In [1]: import numpy as np

In [2]: np.set_printoptions(precision=2, suppress=True, linewidth=100, sign=" ")

In [3]: r0 = np.array([2, 0, 2]) + 0.5

In [4]: F = np.outer(r0, r0) / (r0 @ r0)

In [5]: F
Out[5]: 
array([[ 0.49,  0.1 ,  0.49],
       [ 0.1 ,  0.02,  0.1 ],
       [ 0.49,  0.1 ,  0.49]])

In [6]: # looks like rank 1

In [7]: def softmax(z):
   ...:     e = np.exp(z - z.max(axis=-1, keepdims=True))
   ...:     return e / e.sum(axis=-1, keepdims=True)
   ...: 

In [8]: softmax(F).sum(axis=1)
Out[8]: array([ 1.,  1.,  1.])

In [9]: softmax(F[1])
Out[9]: array([ 0.34,  0.32,  0.34])

In [10]: att = F @ F.T / np.sqrt(3)

In [11]: softmax(att).round(6).argmax(axis=1)
Out[11]: array([ 0,  0,  0])

In [12]: softmax(att)
Out[12]: 
array([[ 0.36,  0.29,  0.36],
       [ 0.34,  0.32,  0.34],
       [ 0.36,  0.29,  0.36]])

In [13]: K = np.load("dump.npy")

In [14]: K
Out[14]: 
array([[ 2.,  2.,  0.,  0.],
       [ 2.,  1.,  3.,  5.],
       [ 0.,  0., -5.,  5.],
       [ 0.,  0.,  4., -3.]])

In [15]: rng = np.random.default_rng(66)

In [16]: z = rng.permutation(4)

In [17]: z
Out[17]: array([ 1,  0,  3,  2])

In [18]: other = K[z][:, z]

In [19]: round(float(np.linalg.det(other)), 2), round(np.linalg.det(K[z]), 2)
Out[19]: (10.0, np.float64(10.0))

In [20]: np.allclose(other, K)
Out[20]: False

In [21]: M = np.load("block7.npy")

In [22]: M
Out[22]: 
array([[ 0.9,  0.3,  0.1,  0.3],
       [ 0.3,  0.1, -0.3, -0.9],
       [ 0.1, -0.3,  0.9, -0.3],
       [ 0.3, -0.9, -0.3,  0.1]])

In [23]: # columns are unit length and at right angles

In [24]: ev, evecs = np.linalg.eig(M)

In [25]: ev
Out[25]: array([ 1., -1.,  1.,  1.])

In [26]: np.sort(np.linalg.eigvals(M @ M))
Out[26]: array([ 1.,  1.,  1.,  1.])

In [27]: m1 = np.load("m.npy")

In [28]: m1
Out[28]: 
array([[-3,  0],
       [ 0, -2]])

In [29]: ev, evecs = np.linalg.eig(m1)

In [30]: np.sort(np.linalg.eigvals(m1.T))
Out[30]: array([-3., -2.])

In [31]: np.prod(ev)
Out[31]: np.float64(6.0)

In [32]: ev
Out[32]: array([-3., -2.])

In [33]: np.sort(np.linalg.eigvals(m1 @ m1))
Out[33]: array([ 4.,  9.])

In [34]: other = m1[0, 0] * m1[1:] - np.outer(m1[1:, 0], m1[0])

In [35]: other
Out[35]: array([[ 0,  6]])

In [36]: m1[:, 0] / m1[0, 0]
Out[36]: array([ 1., -0.])

In [37]: A = np.array([[3.0, -1.0, 0.0], [-1.0, 2.0, -1.0], [0.0, -1.0, 5.0]])

In [38]: # equal to its transpose

In [39]: ev, evecs = np.linalg.eigh(A)

In [40]: np.round(evecs.T @ evecs, 2) + 0
Out[40]: 
array([[ 1.,  0.,  0.],
       [ 0.,  1.,  0.],
       [ 0.,  0.,  1.]])

In [41]: np.round(evecs.T @ A @ evecs, 2) + 0
Out[41]: 
array([[ 1.19,  0.  ,  0.  ],
       [ 0.  ,  3.47,  0.  ],
       [ 0.  ,  0.  ,  5.34]])

In [42]: z = rng.permutation(3)

In [43]: z
Out[43]: array([ 1,  2,  0])

In [44]: other = A[z][:, z]

In [45]: np.trace(other)
Out[45]: np.float64(10.0)

In [46]: np.allclose(other, A)
Out[46]: False

In [47]: np.sort(np.abs(np.linalg.eigvals(other)))
Out[47]: array([ 1.19,  3.47,  5.34])

In [48]: E = np.load("data.npy")

In [49]: E
Out[49]: 
array([[ -0.46,  -6.21,   9.46],
       [  2.93,  -5.11,  -5.83],
       [ -1.1 ,   4.14,  11.71],
       [ -6.32,  -0.73, -10.03],
       [  0.62,  -1.15,  11.35],
       [  1.08,  -2.25,  -0.54],
       [  7.99,  -1.08,  14.9 ],
       [ -2.46,  -8.6 ,  -4.13],
       [  2.27,   2.87,  13.79],
       [ -6.5 ,  -1.53,  -2.95],
       [  1.67,  -2.87,  -2.37],
       [  0.94,   7.7 ,   1.88],
       [ -5.65,  -5.66,  -5.11],
       [ -2.26, -12.23,   5.97],
       [  2.98,  -1.15,   0.2 ],
       [ -7.94,  -5.48,  10.88],
       [  7.8 ,   1.97,   0.52],
       [ -4.3 ,   5.3 ,  11.7 ],
       [ -2.31,  -0.86,  -7.28],
       [  7.51,  -4.22,   0.73],
       [ -1.92,   3.2 ,  -7.67],
       [  3.18,   2.19,  23.35]])

In [50]: x = np.array([2, 0, 2, 0])

In [51]: h = np.maximum(M @ x, 0)

In [52]: np.maximum(M @ x, 0) - np.maximum(-M @ x, 0)
Out[52]: array([ 2.,  0.,  2.,  0.])

In [53]: np.flatnonzero(h > 1e-9)
Out[53]: array([ 0,  2])

In [54]: h
Out[54]: array([ 2.,  0.,  2.,  0.])

In [55]: M.T @ h
Out[55]: array([ 2.,  0.,  2.,  0.])
